% python3 -q
>>> import numpy as np
>>> np.set_printoptions(suppress=True, linewidth=200)
>>> tidy = lambda a: np.round(a, 1) + 0
>>> feats = np.loadtxt("block19.csv", delimiter=",")
>>> feats
array([[-18.6,  -7.3, -37.9,   8.3,  -0.8,  34.5],
       [ 13.9,  10.7,  19.5, -13.1,   8. , -20.1],
       [ 13. ,   8.6,  16.9, -12.7,   7.6, -20.3],
       [ 16.4,   9.4,  17.9, -12.4,   8.4, -18.8],
       [-20. ,  -7.6, -35.1,   7.1,   0.5,  33. ],
       [-24.2, -24.3, -17.9,  20.8,  -8.8,  22. ],
       [-24.2, -25.8, -17.7,  23. ,  -8.2,  24.7],
       [-21.2,  -8.1, -36.6,   7.7,   0.8,  33.2],
       [-26.5, -22.8, -17.4,  21.6,  -6.9,  23.8],
       [-24.4, -24.3, -18.6,  23.6,  -6.6,  23.7]])
>>> x0 = np.array([3, 4, -4, -3, -3, 2])
>>> rhs = feats @ x0
>>> tidy(np.linalg.pinv(feats) @ feats)
array([[1., 0., 0., 0., 0., 0.],
       [0., 1., 0., 0., 0., 0.],
       [0., 0., 1., 0., 0., 0.],
       [0., 0., 0., 1., 0., 0.],
       [0., 0., 0., 0., 1., 0.],
       [0., 0., 0., 0., 0., 1.]])
>>> try:
...     np.linalg.solve(feats, rhs)
... except np.linalg.LinAlgError as e:
...     print(e)
... 
Last 2 dimensions of the array must be square
>>> tidy(rhs)
array([ 113.1,  -18.4,  -19.5,  -10.4,   93.2,  -90.2, -100. ,   91.3,  -97.6,  -99.6])
>>> tidy(np.linalg.solve(feats.T @ feats, feats.T @ rhs))
array([ 3.,  4., -4., -3., -3.,  2.])
>>> rng = np.random.default_rng(9)
>>> rhs = rhs + 0.3 * rng.normal(size=10)
>>> tidy(rhs)
array([112.9, -18.3, -20. , -10.2,  93.5, -90.3, -99.9,  91.4, -97.7, -99.9])
>>> beta, *_ = np.linalg.lstsq(feats, rhs)
>>> [round(float(np.linalg.norm(np.linalg.solve(feats.T @ feats + lam * np.eye(6), feats.T @ rhs))), 2) for lam in (0, 1, 10, 100)]
[7.97, 7.86, 7.46, 6.24]
>>> tidy(np.linalg.norm(rhs - feats @ beta))
np.float64(0.4)
>>> out = np.c_[feats[:, :2] @ np.array([[-2, 0], [-5, -3]]), np.array([1, -1, 1, -1, -3, -2, 1, 3, 3, -2])]
>>> tidy(out)
array([[ 73.7,  21.9,   1. ],
       [-81.3, -32.1,  -1. ],
       [-69. , -25.8,   1. ],
       [-79.8, -28.2,  -1. ],
       [ 78. ,  22.8,  -3. ],
       [169.9,  72.9,  -2. ],
       [177.4,  77.4,   1. ],
       [ 82.9,  24.3,   3. ],
       [167. ,  68.4,   3. ],
       [170.3,  72.9,  -2. ]])
>>> np.linalg.matrix_rank(out)
np.int64(3)
>>> np.linalg.matrix_rank(np.c_[feats, out])
np.int64(7)
>>> tidy(np.linalg.norm(out - feats @ np.linalg.lstsq(feats, out)[0], axis=0))
array([0. , 0. , 5.9])
>>> tidy(np.linalg.lstsq(feats, out[:, 0])[0])
array([-2., -5.,  0.,  0.,  0.,  0.])
>>> W = np.array([[-1, 0, -2, -2],
...     [2, -2, -1, 2],
...     [-2, -1, -2, -2],
...     [2, -1, 0, 0],
...     [0, -1, 1, -2],
...     [1, 0, 0, -2]])
>>> beta = np.array([0, 2, 0, 0])
>>> H = np.maximum(feats @ W + beta, 0)
>>> np.linalg.matrix_rank(H)
np.int64(4)
>>> cent = np.array([[3, 9], [9, 2], [9, 5], [3, 8]])
>>> W @ cent
array([[-27, -35],
       [-15,  25],
       [-39, -46],
       [ -3,  16],
       [ -6, -13],
       [ -3,  -7]])
>>> x0 = np.array([1, -1, 0, -1, 0, 2])
>>> h = np.maximum(feats @ x0, 0)
>>> tidy(feats.T @ h)
array([-5226.2, -3456.3, -6914.9,  3260.9,  -724.7,  7049.4])
>>> np.maximum(feats @ (3 * x0), 0)
array([148.2,   0. ,   0. ,   0. , 139.5,  69.9,  84. , 136.8,  66.9,  71.1])
>>> np.flatnonzero(h > 1e-9)
array([0, 4, 5, 6, 7, 8, 9])
>>> t3 = np.stack([feats, -2 * feats, feats[::-1]])
>>> tidy(np.linalg.norm(t3, axis=(1, 2)))
array([152.5, 304.9, 152.5])
>>> tidy(np.einsum("bij,cij->bc", t3, t3))
array([[ 23245.4, -46490.8,  -1502.1],
       [-46490.8,  92981.7,   3004.2],
       [ -1502.1,   3004.2,  23245.4]])
>>> (t3 @ feats.T).shape
(3, 10, 10)
>>> t3.shape
(3, 10, 6)
>>> A = np.eye(4, dtype=int)[rng.permutation(4)]
>>> A
array([[0, 1, 0, 0],
       [0, 0, 0, 1],
       [1, 0, 0, 0],
       [0, 0, 1, 0]])
>>> # keeps lengths
>>> idx = rng.permutation(4)
>>> out = A[:, idx] * rng.choice([-1, 1], 4)
>>> out
array([[ 0,  1,  0,  0],
       [-1,  0,  0,  0],
       [ 0,  0, -1,  0],
       [ 0,  0,  0,  1]])
>>> U, _, vt = np.linalg.svd(A.T @ out)
>>> idx
array([3, 1, 0, 2])
>>> out = A / np.sqrt((A ** 2).mean(axis=1, keepdims=True))
>>> np.linalg.matrix_rank(A - A.mean(axis=1, keepdims=True))
np.int64(3)
>>> tidy(A - A.mean(axis=1, keepdims=True))
array([[-0.2,  0.8, -0.2, -0.2],
       [-0.2, -0.2, -0.2,  0.8],
       [ 0.8, -0.2, -0.2, -0.2],
       [-0.2, -0.2,  0.8, -0.2]])
>>> A @ np.ones(4)
array([1., 1., 1., 1.])
>>> tidy(np.sort(np.abs(np.linalg.eigvals(A)))[::-1])
array([1., 1., 1., 1.])
>>> A.sum(axis=1)
array([1, 1, 1, 1])
>>> p = np.eye(4)[2]
>>> for _ in range(4):
...     p = p @ A
...     print(p.round(1))
... 
[1. 0. 0. 0.]
[0. 1. 0. 0.]
[0. 0. 0. 1.]
[0. 0. 1. 0.]
>>> x0 = np.array([5, 7, 7, -9])
>>> rhs = A @ x0
>>> rhs
array([ 7, -9,  5,  7])
>>> tidy(np.linalg.solve(A, rhs + A[:, 3]))
array([ 5.,  7.,  7., -8.])
>>> tidy(np.linalg.solve(A, rhs))
array([ 5.,  7.,  7., -9.])
>>> tidy(np.linalg.solve(A, A[:, 1]))
array([0., 1., 0., 0.])
>>> mat = np.load("layer5.npy")
>>> mat
array([[ 2, -1, -1,  0,  2],
       [ 2, -2, -1, -1, -1],
       [-3, -2,  1,  2, -1],
       [ 6, -5, -3, -2,  0]])
>>> np.unique(mat.round(6), axis=0).shape
(4, 5)
>>> tidy(mat @ np.linalg.pinv(mat) @ mat)
array([[ 2., -1., -1.,  0.,  2.],
       [ 2., -2., -1., -1., -1.],
       [-3., -2.,  1.,  2., -1.],
       [ 6., -5., -3., -2.,  0.]])
>>> f, r1 = mat[1], mat[0]
>>> f @ r1
np.int64(5)
>>> f @ f
np.int64(11)
>>> p = (f @ r1) / (f @ f) * f
>>> np.linalg.matrix_rank(np.outer(f, r1))
np.int64(1)
>>> tidy(p)
array([ 0.9, -0.9, -0.5, -0.5, -0.5])
>>> np.outer(f, r1)
array([[ 4, -2, -2,  0,  4],
       [-4,  2,  2,  0, -4],
       [-2,  1,  1,  0, -2],
       [-2,  1,  1,  0, -2],
       [-2,  1,  1,  0, -2]])
>>> tidy(r1 - p)
array([ 1.1, -0.1, -0.5,  0.5,  2.5])
>>> tidy((r1 - p) @ f)
np.float64(0.0)
>>> tidy(np.linalg.norm(f + r1) ** 2 + np.linalg.norm(f - r1) ** 2)
np.float64(42.0)
